$ python -q
>>> import numpy as np
>>> import numpy.linalg as la
>>> np.set_printoptions(precision=3, suppress=True, linewidth=100, legacy="1.25")
>>> tidy = lambda a: np.round(a, 3) + 0
>>> F = np.loadtxt("mat.csv", delimiter=",")
>>> print(F)
[[-6.322 -5.278  5.672]
 [ 3.835  6.104  6.931]
 [-4.276 -6.698  6.071]
 [-7.991 -1.756  5.749]
 [-7.633  6.46   0.081]
 [-5.43  -4.359 -7.177]
 [ 3.501 -4.815 -8.035]
 [-5.571 -5.988  5.754]
 [ 7.6   -6.312 -1.546]
 [ 0.02  -3.15  -9.491]
 [ 4.93   1.928 -8.484]
 [-8.462 -1.796  5.017]
 [ 9.158 -3.854  1.128]
 [ 7.313 -0.702 -6.784]
 [-5.465 -4.566  7.021]
 [ 8.338 -5.351  1.359]]
>>> Y = np.c_[F[:, :2] @ np.array([[-3, -6], [-8, 6]]), np.array([2, -4, -1, -2, -1, 0, -4, -2, 4, 1, 1, -1, -5, 2, -5, 3])]
>>> print(tidy(Y))
[[ 61.19    6.264   2.   ]
 [-60.337  13.614  -4.   ]
 [ 66.412 -14.532  -1.   ]
 [ 38.021  37.41   -2.   ]
 [-28.781  84.558  -1.   ]
 [ 51.162   6.426   0.   ]
 [ 28.017 -49.896  -4.   ]
 [ 64.617  -2.502  -2.   ]
 [ 27.696 -83.472   4.   ]
 [ 25.14  -19.02    1.   ]
 [-30.214 -18.012   1.   ]
 [ 39.754  39.996  -1.   ]
 [  3.358 -78.072  -5.   ]
 [-16.323 -48.09    2.   ]
 [ 52.923   5.394  -5.   ]
 [ 17.794 -82.134   3.   ]]
>>> print(tidy(la.lstsq(F, Y[:, 0])[0]))
[-3. -8.  0.]
>>> print(la.matrix_rank(Y))
3
>>> print(la.matrix_rank(np.c_[F, Y]))
4
>>> print(tidy(la.norm(la.qr(F)[0].T @ Y, axis=0) ** 2 / ((Y ** 2).sum(axis=0) + 1e-12)))
[1.    1.    0.121]
>>> Y = np.array([[0, 2, 3], [1, -3, 1]])
>>> K = Y.T @ Y
>>> print(K)
[[ 1 -3  1]
 [-3 13  3]
 [ 1  3 10]]
>>> print(tidy(la.det(K.T)))
0.0
>>> print(tidy(la.det(K[::-1])))
0.0
>>> print(np.einsum("ij,ji->", K, K))
308
>>> print(tidy(np.poly(K)))
[  1. -24. 134.   0.]
>>> print(tidy(la.eigvals(K)))
[ 0.     8.838 15.162]
>>> left, s, Vh = la.svd(K)
>>> V = Vh[:(s > 1e-8).sum()]
>>> rng = np.random.default_rng(67)
>>> vec = K[0] + -2 * K[2] + rng.integers(2) * np.eye(3)[0]
>>> print(vec)
[  0.  -9. -19.]
>>> print(la.matrix_rank(np.vstack([K, vec])))
3
>>> print(np.allclose(V.T @ V @ vec, vec))
False
>>> print(tidy(np.diag(V.T @ V)))
[0.097 0.933 0.97 ]
>>> print(tidy(V.T @ V))
[[ 0.097 -0.246  0.164]
 [-0.246  0.933  0.045]
 [ 0.164  0.045  0.97 ]]
>>> labels = rng.permutation(3)
>>> print(labels)
[2 0 1]
>>> Y = K[labels][:, labels]
>>> print(tidy(np.sort(np.abs(la.eigvals(Y)))))
[ 0.     8.838 15.162]
>>> print(np.diag(Y))
[10  1 13]
